$ python -q
>>> import numpy as np
>>> from numpy import linalg as LA
>>> np.set_printoptions(precision=1, suppress=True, linewidth=100)
>>> def tidy(a):
...     return np.round(a, 1) + 0
... 
>>> K = np.load("test10.npy")
>>> K
array([[ 1,  2,  0,  0],
       [-1,  0,  0,  0],
       [ 0,  0,  1,  2],
       [ 0,  0, -1,  0]])
>>> rng = np.random.default_rng(6965)
>>> z = rng.permutation(4)
>>> A2 = K[:, z] * rng.choice([-1, 1], 4)
>>> A2
array([[ 0,  0, -1,  2],
       [ 0,  0,  1,  0],
       [ 2, -1,  0,  0],
       [ 0,  1,  0,  0]])
>>> U, _, Vt = LA.svd(K.T @ A2)
>>> tidy(U @ Vt)
array([[ 0.,  0., -1.,  0.],
       [ 0.,  0.,  0.,  1.],
       [ 0., -1.,  0.,  0.],
       [ 1.,  0.,  0.,  0.]])
>>> def softmax(z):
...     e = np.exp(z - z.max(axis=-1, keepdims=True))
...     return e / e.sum(axis=-1, keepdims=True)
... 
>>> tidy(softmax(A2[0]))
array([0.1, 0.1, 0. , 0.8])
>>> scores = A2 @ A2.T / np.sqrt(4)
>>> tidy(softmax(scores + np.triu(np.full(scores.shape, -np.inf), 1)))
array([[1. , 0. , 0. , 0. ],
       [0.3, 0.7, 0. , 0. ],
       [0.1, 0.1, 0.9, 0. ],
       [0.2, 0.2, 0.1, 0.4]])
>>> tidy(softmax(scores))
array([[0.8, 0. , 0.1, 0.1],
       [0.1, 0.4, 0.2, 0.2],
       [0.1, 0.1, 0.8, 0. ],
       [0.2, 0.2, 0.1, 0.4]])
>>> (K + K.T) / 2
array([[1. , 0.5, 0. , 0. ],
       [0.5, 0. , 0. , 0. ],
       [0. , 0. , 1. , 0.5],
       [0. , 0. , 0.5, 0. ]])
>>> tidy(np.sort(np.abs(LA.eigvals(K))))
array([1.4, 1.4, 1.4, 1.4])
>>> K @ K
array([[-1,  2,  0,  0],
       [-1, -2,  0,  0],
       [ 0,  0, -1,  2],
       [ 0,  0, -1, -2]])
>>> A2 = np.array([[0, -7, -8, -1, 9],
...     [-7, 1, -1, 4, 6],
...     [1, 2, 1, 8, -3],
...     [0, -2, -8, -1, -6],
...     [-5, 3, 8, -4, 3]])
>>> A2[-1] = A2[0]
>>> E = A2 + 0.1 * np.eye(5)
>>> E
array([[ 0.1, -7. , -8. , -1. ,  9. ],
       [-7. ,  1.1, -1. ,  4. ,  6. ],
       [ 1. ,  2. ,  1.1,  8. , -3. ],
       [ 0. , -2. , -8. , -0.9, -6. ],
       [ 0. , -7. , -8. , -1. ,  9.1]])
>>> LA.matrix_rank(E)
np.int64(5)
>>> np.abs(E).max()
np.float64(9.1)
>>> tidy(LA.norm(E))
np.float64(26.1)
>>> tidy(E - E[0])
array([[  0. ,   0. ,   0. ,   0. ,   0. ],
       [ -7.1,   8.1,   7. ,   5. ,  -3. ],
       [  0.9,   9. ,   9.1,   9. , -12. ],
       [ -0.1,   5. ,   0. ,   0.1, -15. ],
       [ -0.1,   0. ,   0. ,   0. ,   0.1]])
>>> E.shape
(5, 5)
>>> tidy(np.diff(E, axis=0))
array([[-7.1,  8.1,  7. ,  5. , -3. ],
       [ 8. ,  0.9,  2.1,  4. , -9. ],
       [-1. , -4. , -9.1, -8.9, -3. ],
       [ 0. , -5. ,  0. , -0.1, 15.1]])
>>> tidy(LA.svd(E, compute_uv=False))
array([20.7, 11.8,  8.9,  5.8,  0. ])
>>> np.unravel_index(np.abs(E).argmax(), E.shape)
(np.int64(4), np.int64(4))
